$ ipython --no-banner

In [1]: import numpy as np

In [2]: from numpy import linalg as LA

In [3]: np.set_printoptions(suppress=True, linewidth=100)

In [4]: K = np.load("data.npy")

In [5]: K
Out[5]: 
array([[ 4, -8,  4, -8,  4, -8],
       [ 8, -4,  8, -4,  8, -4],
       [ 5,  7,  5,  7,  5,  7],
       [ 4, -8,  4, -8,  4, -8],
       [ 8, -4,  8, -4,  8, -4],
       [ 5,  7,  5,  7,  5,  7]])

In [6]: U, sv, Vh = LA.svd(K)

In [7]: evecs = Vh[:(sv > 1e-8).sum()]

In [8]: rng = np.random.default_rng(65834)

In [9]: x = K[3] + -2 * K[5] + rng.integers(2) * np.eye(6)[3]

In [10]: x
Out[10]: array([ -6., -22.,  -6., -21.,  -6., -22.])

In [11]: print(np.round(evecs.T @ evecs, 2) + 0)
[[0.33 0.   0.33 0.   0.33 0.  ]
 [0.   0.33 0.   0.33 0.   0.33]
 [0.33 0.   0.33 0.   0.33 0.  ]
 [0.   0.33 0.   0.33 0.   0.33]
 [0.33 0.   0.33 0.   0.33 0.  ]
 [0.   0.33 0.   0.33 0.   0.33]]

In [12]: np.round(LA.norm(x - evecs.T @ evecs @ x), 2)
Out[12]: np.float64(0.82)

In [13]: K.ravel(order="F")
Out[13]: 
array([ 4,  8,  5,  4,  8,  5, -8, -4,  7, -8, -4,  7,  4,  8,  5,  4,  8,  5, -8, -4,  7, -8, -4,
        7,  4,  8,  5,  4,  8,  5, -8, -4,  7, -8, -4,  7])

In [14]: K.reshape(-1, 2)
Out[14]: 
array([[ 4, -8],
       [ 4, -8],
       [ 4, -8],
       [ 8, -4],
       [ 8, -4],
       [ 8, -4],
       [ 5,  7],
       [ 5,  7],
       [ 5,  7],
       [ 4, -8],
       [ 4, -8],
       [ 4, -8],
       [ 8, -4],
       [ 8, -4],
       [ 8, -4],
       [ 5,  7],
       [ 5,  7],
       [ 5,  7]])

In [15]: K.reshape(6, 7)
Traceback (most recent call last):
  Cell In[15], line 1
    K.reshape(6, 7)
ValueError: cannot reshape array of size 36 into shape (6,7)


In [16]: T = K.reshape(6, 2, -1)

In [17]: T.transpose(1, 0, 2)
Out[17]: 
array([[[ 4, -8,  4],
        [ 8, -4,  8],
        [ 5,  7,  5],
        [ 4, -8,  4],
        [ 8, -4,  8],
        [ 5,  7,  5]],

       [[-8,  4, -8],
        [-4,  8, -4],
        [ 7,  5,  7],
        [-8,  4, -8],
        [-4,  8, -4],
        [ 7,  5,  7]]])

In [18]: print(T[:, 0])
[[ 4 -8  4]
 [ 8 -4  8]
 [ 5  7  5]
 [ 4 -8  4]
 [ 8 -4  8]
 [ 5  7  5]]

In [19]: np.swapaxes(T, 1, 2)[3]
Out[19]: 
array([[ 4, -8],
       [-8,  4],
       [ 4, -8]])

In [20]: lab = rng.permutation(6)

In [21]: lab
Out[21]: array([3, 5, 2, 4, 0, 1])

In [22]: other = K[lab][:, lab]

In [23]: np.diag(other)
Out[23]: array([-8,  7,  5,  8,  4, -4])

In [24]: print(np.round(np.sort(np.abs(LA.eigvals(other))), 2) + 0)
[ 0.  0.  0.  0.  0. 12.]

In [25]: np.trace(other)
Out[25]: np.int64(12)

In [26]: np.allclose(other, K)
Out[26]: False

In [27]: print(round(float(LA.norm(K[2], 1)), 2), round(float(LA.norm(K[2], np.inf)), 2))
36.0 7.0

In [28]: print(K[2] @ K[4])
36

In [29]: rk = LA.matrix_rank(K)

In [30]: rk
Out[30]: np.int64(2)

In [31]: ns = LA.svd(K)[2][rk:].T

In [32]: ns.shape
Out[32]: (6, 4)

In [33]: print([int(LA.matrix_rank(K[:i])) for i in range(1, len(K) + 1)])
[1, 2, 2, 2, 2, 2]

In [34]: [int(LA.matrix_rank(np.delete(K, i, axis=0))) for i in range(6)]
Out[34]: [2, 2, 2, 2, 2, 2]

In [35]: np.round(K @ ns, 2) + 0
Out[35]: 
array([[0., 0., 0., 0.],
       [0., 0., 0., 0.],
       [0., 0., 0., 0.],
       [0., 0., 0., 0.],
       [0., 0., 0., 0.],
       [0., 0., 0., 0.]])

In [36]: np.round(ns @ ns.T, 2) + 0
Out[36]: 
array([[ 0.67,  0.  , -0.33,  0.  , -0.33,  0.  ],
       [ 0.  ,  0.67,  0.  , -0.33,  0.  , -0.33],
       [-0.33,  0.  ,  0.67,  0.  , -0.33,  0.  ],
       [ 0.  , -0.33,  0.  ,  0.67,  0.  , -0.33],
       [-0.33,  0.  , -0.33,  0.  ,  0.67,  0.  ],
       [ 0.  , -0.33,  0.  , -0.33,  0.  ,  0.67]])

In [37]: np.allclose(K @ ns, 0)
Out[37]: True

In [38]: J = np.array([[0.0, -1.0, -1.0], [-1.0, 0.0, -1.0], [-1.0, -1.0, 0.0]])

In [39]: # symmetric

In [40]: w, evecs = LA.eigh(J)

In [41]: x = np.array([-5, 7, -5])

In [42]: np.round(x @ J @ x / (x @ x), 2), round(w[0], 2), round(w[-1], 2)
Out[42]: (np.float64(0.91), np.float64(-2.0), np.float64(1.0))

In [43]: np.round(LA.eigvalsh(J[1:, 1:]), 2)
Out[43]: array([-1.,  1.])

In [44]: LA.lstsq(K[:-1].T, K[-1])[2]
Out[44]: np.int32(2)

In [45]: print(np.round(K @ LA.pinv(K) @ K, 2))
[[ 4. -8.  4. -8.  4. -8.]
 [ 8. -4.  8. -4.  8. -4.]
 [ 5.  7.  5.  7.  5.  7.]
 [ 4. -8.  4. -8.  4. -8.]
 [ 8. -4.  8. -4.  8. -4.]
 [ 5.  7.  5.  7.  5.  7.]]

In [46]: np.unique(K.round(6), axis=0).shape
Out[46]: (3, 6)

In [47]: np.allclose(K[:-1].T @ LA.lstsq(K[:-1].T, K[-1])[0], K[-1])
Out[47]: True

In [48]: arr = np.loadtxt("m.csv", delimiter=",")

In [49]: arr
Out[49]: 
array([[ 6.,  4.,  6.,  4.,  6.,  4.],
       [-2.,  2., -2.,  2., -2.,  2.],
       [ 6.,  3.,  6.,  3.,  6.,  3.],
       [ 6.,  4.,  6.,  4.,  6.,  4.],
       [-2.,  2., -2.,  2., -2.,  2.],
       [ 6.,  3.,  6.,  3.,  6.,  3.]])

In [50]: round(float(LA.norm(arr, 2) / LA.norm(arr)), 2)
Out[50]: 0.96

In [51]: lab = rng.permutation(6)

In [52]: lab
Out[52]: array([3, 2, 0, 1, 5, 4])

In [53]: other = arr[lab][:, lab]

In [54]: np.round(np.sort(np.abs(LA.eigvals(other))), 2) + 0
Out[54]: array([ 0.,  0.,  0.,  0.,  0., 19.])

In [55]: np.diag(other)
Out[55]: array([ 4.,  6.,  6.,  2.,  3., -2.])

In [56]: np.trace(other)
Out[56]: np.float64(19.0)

In [57]: other = arr + rng.integers(-2, 3, (6, 2)) @ rng.integers(-2, 3, (2, 6))

In [58]: other
Out[58]: 
array([[ 8.,  4.,  7.,  5.,  6.,  2.],
       [ 2.,  4.,  4.,  4.,  0.,  2.],
       [ 6.,  3.,  6.,  3.,  6.,  3.],
       [ 6.,  2.,  2.,  4.,  4.,  0.],
       [-6.,  4.,  0.,  0.,  0., 10.],
       [ 4.,  4.,  7.,  2.,  7.,  7.]])

In [59]: np.round(LA.svd(other - arr, compute_uv=False), 2) + 0
Out[59]: array([12.37,  8.99,  0.  ,  0.  ,  0.  ,  0.  ])

In [60]: other - arr
Out[60]: 
array([[ 2.,  0.,  1.,  1.,  0., -2.],
       [ 4.,  2.,  6.,  2.,  2.,  0.],
       [ 0.,  0.,  0.,  0.,  0.,  0.],
       [ 0., -2., -4.,  0., -2., -4.],
       [-4.,  2.,  2., -2.,  2.,  8.],
       [-2.,  1.,  1., -1.,  1.,  4.]])

In [61]: LA.matrix_rank(other - arr, tol=1e-8)
Out[61]: np.int64(2)

In [62]: x = np.array([0, -2, -3, 2, 3, 1])

In [63]: a = np.maximum(other @ x, 0)

In [64]: np.round(np.tanh(other @ x), 2)
Out[64]: array([ 0.76, -1.  ,  1.  ,  1.  ,  0.96,  1.  ])

In [65]: other.T @ a
Out[65]: array([86., 53., 66., 60., 85., 52.])

In [66]: np.maximum(other @ (3 * x), 0)
Out[66]: array([ 3.,  0.,  9., 30.,  6.,  9.])

In [67]: A = rng.normal(size=(14, 3))

In [68]: A = 10 * A / LA.norm(A, axis=1, keepdims=True)

In [69]: A.round(2)
Out[69]: 
array([[-3.87,  6.16,  6.86],
       [-0.58,  8.37,  5.44],
       [ 0.37,  1.76,  9.84],
       [-2.67, -5.45, -7.95],
       [ 9.54, -2.83, -1.01],
       [-8.33,  4.41,  3.35],
       [ 4.8 ,  8.55,  1.95],
       [ 3.62, -1.72,  9.16],
       [-2.23, -9.66,  1.29],
       [-7.01, -0.73,  7.1 ],
       [ 9.53, -3.03, -0.21],
       [-0.1 ,  9.87,  1.63],
       [ 0.43, -8.62, -5.06],
       [-3.88, -1.87, -9.02]])

In [70]: P = A @ LA.solve(A.T @ A, A.T)

In [71]: np.round(LA.eigvalsh(P), 2) + 0
Out[71]: array([0., 0., 0., 0., 0., 0., 0., 0., 0., 0., 0., 1., 1., 1.])
